>>> import numpy as np
>>> np.set_printoptions(precision=2, suppress=True, linewidth=160)
>>> rnd = lambda a: np.round(a, 2) + 0
>>> mat = np.array([[1, 1, -1, -1, -1, -1, 1, 1],
...     [1, -1, 1, -1, -1, 1, -1, 1],
...     [1, -1, -1, 1, -1, 1, 1, -1]])
>>> mat
array([[ 1,  1, -1, -1, -1, -1,  1,  1],
       [ 1, -1,  1, -1, -1,  1, -1,  1],
       [ 1, -1, -1,  1, -1,  1,  1, -1]])
>>> A2 = mat / np.sqrt((mat ** 2).mean(axis=1, keepdims=True))
>>> mat - mat.mean(axis=1, keepdims=True)
array([[ 1.,  1., -1., -1., -1., -1.,  1.,  1.],
       [ 1., -1.,  1., -1., -1.,  1., -1.,  1.],
       [ 1., -1., -1.,  1., -1.,  1.,  1., -1.]])
>>> rnd(np.linalg.norm(A2, axis=1))
array([2.83, 2.83, 2.83])
>>> A2[2]
array([ 1., -1., -1.,  1., -1.,  1.,  1., -1.])
>>> np.linalg.matrix_rank(A2) == np.linalg.matrix_rank(mat)
np.True_
>>> gram = mat.T @ mat
>>> rnd(np.linalg.svd(mat, compute_uv=False) ** 2)
array([8., 8., 8.])
>>> np.linalg.matrix_rank(gram)
np.int64(3)
>>> rng = np.random.default_rng(0)
>>> A2 = mat + rng.integers(-2, 3, (3, 1)) @ rng.integers(-2, 3, (1, 8))
>>> A2
array([[-1, -1, -5, -5, -5, -5,  5,  3],
       [ 0, -2, -1, -3, -3, -1,  1,  2],
       [ 1, -1, -1,  1, -1,  1,  1, -1]])
>>> np.linalg.matrix_rank(A2 - mat, tol=1e-8)
np.int64(1)
>>> A2 - mat
array([[-2, -2, -4, -4, -4, -4,  4,  2],
       [-1, -1, -2, -2, -2, -2,  2,  1],
       [ 0,  0,  0,  0,  0,  0,  0,  0]])
>>> rnd(np.linalg.svd(A2 - mat, compute_uv=False))
array([10.72,  0.  ,  0.  ])
>>> K = np.array([[-1.0, 0.0, -2.0, 0.0],
...     [0.0, -1.0, 0.0, -2.0],
...     [-2.0, 0.0, -1.0, 0.0],
...     [0.0, -2.0, 0.0, -1.0]])
>>> ev, V = np.linalg.eigh(K)
>>> x0 = np.array([-2, 0, 1, 3])
>>> rnd(V * np.maximum(ev, 0) @ V.T)
array([[ 0.5,  0. , -0.5,  0. ],
       [ 0. ,  0.5,  0. , -0.5],
       [-0.5,  0. ,  0.5,  0. ],
       [ 0. , -0.5,  0. ,  0.5]])
>>> rnd(np.linalg.eigvalsh(K[1:, 1:]))
array([-3., -1.,  1.])
>>> x0 @ K @ x0
np.float64(-6.0)
>>> np.allclose(K @ K.T, K.T @ K)
True
>>> rnd(np.abs(np.linalg.eigvals(K)).max())
np.float64(3.0)
>>> f, r1 = mat[0], mat[2]
>>> f @ f
np.int64(8)
>>> p = (f @ r1) / (f @ f) * f
>>> np.linalg.matrix_rank(np.outer(f, r1))
np.int64(1)
>>> (r1 - p) @ f
np.float64(0.0)
>>> p
array([ 0.,  0., -0., -0., -0., -0.,  0.,  0.])
